% python3 -q
>>> import numpy as np
>>> np.set_printoptions(precision=2, suppress=True, linewidth=200)
>>> other = np.array([[0, 2, 0, -1, 1],
...     [-1, -2, -2, 2, -1],
...     [2, 0, 2, -1, 1],
...     [-2, 1, 2, 1, 1],
...     [2, 1, 0, 1, 0]])
>>> K = np.tril(other)
>>> K
array([[ 0,  0,  0,  0,  0],
       [-1, -2,  0,  0,  0],
       [ 2,  0,  2,  0,  0],
       [-2,  1,  2,  1,  0],
       [ 2,  1,  0,  1,  0]])
>>> t = np.radians(45)
>>> Rm = np.eye(5)
>>> Rm[2, 2] = Rm[1, 1] = np.cos(t)
>>> Rm[2, 1], Rm[1, 2] = -np.sin(t), np.sin(t)
>>> print(Rm)
[[ 1.    0.    0.    0.    0.  ]
 [ 0.    0.71  0.71  0.    0.  ]
 [ 0.   -0.71  0.71  0.    0.  ]
 [ 0.    0.    0.    1.    0.  ]
 [ 0.    0.    0.    0.    1.  ]]
>>> other = K @ Rm.T
>>> round(float(np.linalg.det(Rm)), 2), np.round(np.trace(Rm), 2)
(1.0, np.float64(4.41))
>>> other
array([[ 0.  ,  0.  ,  0.  ,  0.  ,  0.  ],
       [-1.  , -1.41,  1.41,  0.  ,  0.  ],
       [ 2.  ,  1.41,  1.41,  0.  ,  0.  ],
       [-2.  ,  2.12,  0.71,  1.  ,  0.  ],
       [ 2.  ,  0.71, -0.71,  1.  ,  0.  ]])
>>> np.linalg.svd(K, compute_uv=False), np.linalg.svd(other, compute_uv=False)
(array([3.69, 3.14, 2.13, 0.97, 0.  ]), array([3.69, 3.14, 2.13, 0.97, 0.  ]))
>>> print(round(np.linalg.det(other.T), 2))
0.0
>>> np.kron(np.eye(2, dtype=int), other)
array([[ 0.  ,  0.  ,  0.  ,  0.  ,  0.  ,  0.  ,  0.  ,  0.  ,  0.  ,  0.  ],
       [-1.  , -1.41,  1.41,  0.  ,  0.  , -0.  , -0.  ,  0.  ,  0.  ,  0.  ],
       [ 2.  ,  1.41,  1.41,  0.  ,  0.  ,  0.  ,  0.  ,  0.  ,  0.  ,  0.  ],
       [-2.  ,  2.12,  0.71,  1.  ,  0.  , -0.  ,  0.  ,  0.  ,  0.  ,  0.  ],
       [ 2.  ,  0.71, -0.71,  1.  ,  0.  ,  0.  ,  0.  , -0.  ,  0.  ,  0.  ],
       [ 0.  ,  0.  ,  0.  ,  0.  ,  0.  ,  0.  ,  0.  ,  0.  ,  0.  ,  0.  ],
       [-0.  , -0.  ,  0.  ,  0.  ,  0.  , -1.  , -1.41,  1.41,  0.  ,  0.  ],
       [ 0.  ,  0.  ,  0.  ,  0.  ,  0.  ,  2.  ,  1.41,  1.41,  0.  ,  0.  ],
       [-0.  ,  0.  ,  0.  ,  0.  ,  0.  , -2.  ,  2.12,  0.71,  1.  ,  0.  ],
       [ 0.  ,  0.  , -0.  ,  0.  ,  0.  ,  2.  ,  0.71, -0.71,  1.  ,  0.  ]])
>>> round(float(np.linalg.det(2 * other)), 2), round(float(np.linalg.det(other)), 2)
(0.0, 0.0)
>>> np.einsum("ij,ji->", other, other)
np.float64(9.0)
>>> np.einsum("ii->", other)
np.float64(1.0)
>>> np.linalg.matrix_rank(K - K[0, 0] * np.eye(5))
np.int64(4)
>>> np.prod(np.diag(K)), round(np.linalg.det(K), 2)
(np.int64(0), np.float64(0.0))
>>> np.einsum("ij,ji->", K, K)
np.int64(9)
>>> np.einsum("ii->", K)
np.int64(1)
>>> np.round(np.linalg.det(2 * K), 2), round(float(np.linalg.det(K)), 2)
(np.float64(0.0), 0.0)
>>> np.poly(K)
array([ 1., -1., -4.,  4.,  0.,  0.])
>>> print(np.round(np.linalg.eigvals(K).sum().real, 2))
1.0
>>> np.round(np.linalg.det(K[::-1]), 2)
np.float64(0.0)
>>> round(float(np.linalg.det(K.T)), 2)
0.0
>>> np.kron(np.eye(2, dtype=int), K)
array([[ 0,  0,  0,  0,  0,  0,  0,  0,  0,  0],
       [-1, -2,  0,  0,  0,  0,  0,  0,  0,  0],
       [ 2,  0,  2,  0,  0,  0,  0,  0,  0,  0],
       [-2,  1,  2,  1,  0,  0,  0,  0,  0,  0],
       [ 2,  1,  0,  1,  0,  0,  0,  0,  0,  0],
       [ 0,  0,  0,  0,  0,  0,  0,  0,  0,  0],
       [ 0,  0,  0,  0,  0, -1, -2,  0,  0,  0],
       [ 0,  0,  0,  0,  0,  2,  0,  2,  0,  0],
       [ 0,  0,  0,  0,  0, -2,  1,  2,  1,  0],
       [ 0,  0,  0,  0,  0,  2,  1,  0,  1,  0]])
>>> F = np.diag(np.array([-1, 1, -1, -2, -2, -2, 1, 2]))
>>> F
array([[-1,  0,  0,  0,  0,  0,  0,  0],
       [ 0,  1,  0,  0,  0,  0,  0,  0],
       [ 0,  0, -1,  0,  0,  0,  0,  0],
       [ 0,  0,  0, -2,  0,  0,  0,  0],
       [ 0,  0,  0,  0, -2,  0,  0,  0],
       [ 0,  0,  0,  0,  0, -2,  0,  0],
       [ 0,  0,  0,  0,  0,  0,  1,  0],
       [ 0,  0,  0,  0,  0,  0,  0,  2]])
>>> rng = np.random.default_rng(49132)
>>> z = rng.permutation(8)
>>> print(z)
[1 4 6 3 2 5 7 0]
>>> other = F[z][:, z]
>>> np.diag(other)
array([ 1, -2,  1, -2, -1, -2,  2, -1])
>>> other
array([[ 1,  0,  0,  0,  0,  0,  0,  0],
       [ 0, -2,  0,  0,  0,  0,  0,  0],
       [ 0,  0,  1,  0,  0,  0,  0,  0],
       [ 0,  0,  0, -2,  0,  0,  0,  0],
       [ 0,  0,  0,  0, -1,  0,  0,  0],
       [ 0,  0,  0,  0,  0, -2,  0,  0],
       [ 0,  0,  0,  0,  0,  0,  2,  0],
       [ 0,  0,  0,  0,  0,  0,  0, -1]])
>>> print(np.allclose(other, F))
False
>>> F @ F
array([[1, 0, 0, 0, 0, 0, 0, 0],
       [0, 1, 0, 0, 0, 0, 0, 0],
       [0, 0, 1, 0, 0, 0, 0, 0],
       [0, 0, 0, 4, 0, 0, 0, 0],
       [0, 0, 0, 0, 4, 0, 0, 0],
       [0, 0, 0, 0, 0, 4, 0, 0],
       [0, 0, 0, 0, 0, 0, 1, 0],
       [0, 0, 0, 0, 0, 0, 0, 4]])
>>> np.sort(np.linalg.eigvals(F))
array([-2., -2., -2., -1., -1.,  1.,  1.,  2.])
>>> ev, V = np.linalg.eigh(F)
>>> (ev > 1e-8).sum(), (ev < -1e-8).sum()
(np.int64(3), np.int64(5))
>>> print(V.T @ F @ V)
[[-2.  0.  0.  0.  0.  0.  0.  0.]
 [ 0. -2.  0.  0.  0.  0.  0.  0.]
 [ 0.  0. -2.  0.  0.  0.  0.  0.]
 [ 0.  0.  0. -1.  0.  0.  0.  0.]
 [ 0.  0.  0.  0. -1.  0.  0.  0.]
 [ 0.  0.  0.  0.  0.  1.  0.  0.]
 [ 0.  0.  0.  0.  0.  0.  1.  0.]
 [ 0.  0.  0.  0.  0.  0.  0.  2.]]
>>> print(ev.sum(), np.trace(F))
-4.0 -4
>>> np.linalg.svd(F, compute_uv=False)
array([2., 2., 2., 2., 1., 1., 1., 1.])
>>> print(V @ np.diag(ev) @ V.T)
[[-1.  0.  0.  0.  0.  0.  0.  0.]
 [ 0.  1.  0.  0.  0.  0.  0.  0.]
 [ 0.  0. -1.  0.  0.  0.  0.  0.]
 [ 0.  0.  0. -2.  0.  0.  0.  0.]
 [ 0.  0.  0.  0. -2.  0.  0.  0.]
 [ 0.  0.  0.  0.  0. -2.  0.  0.]
 [ 0.  0.  0.  0.  0.  0.  1.  0.]
 [ 0.  0.  0.  0.  0.  0.  0.  2.]]
>>> np.unique(ev.round(6) + 0, return_counts=True)[1]
array([3, 2, 2, 1])
>>> print(np.abs(V[:, -1]).round(6).argmax())
7
>>> np.linalg.eigvalsh(F @ F)
array([1., 1., 1., 1., 4., 4., 4., 4.])
>>> V.T @ V
array([[1., 0., 0., 0., 0., 0., 0., 0.],
       [0., 1., 0., 0., 0., 0., 0., 0.],
       [0., 0., 1., 0., 0., 0., 0., 0.],
       [0., 0., 0., 1., 0., 0., 0., 0.],
       [0., 0., 0., 0., 1., 0., 0., 0.],
       [0., 0., 0., 0., 0., 1., 0., 0.],
       [0., 0., 0., 0., 0., 0., 1., 0.],
       [0., 0., 0., 0., 0., 0., 0., 1.]])
>>> feats = np.array([[3.0, 4.0, 0.0, 0.0, 0.0],
...     [4.0, 2.0, 4.0, 0.0, 0.0],
...     [0.0, 4.0, 2.0, 4.0, 0.0],
...     [0.0, 0.0, 4.0, 1.0, 4.0],
...     [0.0, 0.0, 0.0, 4.0, -1.0]])
>>> # equal to its transpose
>>> np.linalg.eigvals(feats)
array([ 8.72,  5.41,  1.33, -5.67, -2.79])
>>> round(float(np.linalg.det(2 * feats)), 2), round(float(np.linalg.det(feats)), 2)
(31872.0, 996.0)
>>> ev, V = np.linalg.eigvalsh(feats)
Traceback (most recent call last):
  File "<python-input-54>", line 1, in <module>
    ev, V = np.linalg.eigvalsh(feats)
    ^^^^^
ValueError: too many values to unpack (expected 2)
>>> ev, V = np.linalg.eigh(feats)
>>> (ev > 1e-8).sum(), (ev < -1e-8).sum()
(np.int64(3), np.int64(2))
>>> ev
array([-5.67, -2.79,  1.33,  5.41,  8.72])
>>> np.linalg.eigvalsh(feats @ feats)
array([ 1.78,  7.78, 29.26, 32.17, 76.  ])
>>> np.linalg.svd(feats, compute_uv=False)
array([8.72, 5.67, 5.41, 2.79, 1.33])
>>> np.round(V @ np.diag(ev) @ V.T, 2) + 0
array([[ 3.,  4.,  0.,  0.,  0.],
       [ 4.,  2.,  4.,  0.,  0.],
       [ 0.,  4.,  2.,  4.,  0.],
       [ 0.,  0.,  4.,  1.,  4.],
       [ 0.,  0.,  0.,  4., -1.]])
>>> print(np.round(V.T @ V, 2) + 0)
[[1. 0. 0. 0. 0.]
 [0. 1. 0. 0. 0.]
 [0. 0. 1. 0. 0.]
 [0. 0. 0. 1. 0.]
 [0. 0. 0. 0. 1.]]
>>> np.abs(V[:, -1])
array([0.41, 0.58, 0.57, 0.38, 0.16])
>>> print(round(float(np.linalg.eigvalsh(feats).min()), 2))
-5.67
>>> np.all(np.linalg.eigvalsh(feats) > 0)
np.False_
>>> other = feats / np.sqrt((feats ** 2).mean(axis=1, keepdims=True))
>>> np.linalg.matrix_rank(other) == np.linalg.matrix_rank(feats)
np.True_
>>> print(other[4])
[ 0.    0.    0.    2.17 -0.54]
>>> np.linalg.norm(other, axis=1)
array([2.24, 2.24, 2.24, 2.24, 2.24])
>>> ev, V = np.linalg.eigh(feats)
>>> x = np.array([0, 0, -1, 1, 0])
>>> (np.sign(V[:, -1].round(6)) == np.sign(V[0, -1].round(6))).astype(int)
array([1, 1, 1, 1, 1])
>>> np.linalg.eigvalsh(feats[1:, 1:])
array([-5.51, -1.65,  3.29,  7.88])
>>> print(x @ feats @ x / (x @ x), round(float(ev[0]), 2), round(ev[-1], 2))
-2.5 -5.67 8.72
>>> x @ feats @ x
np.float64(-5.0)
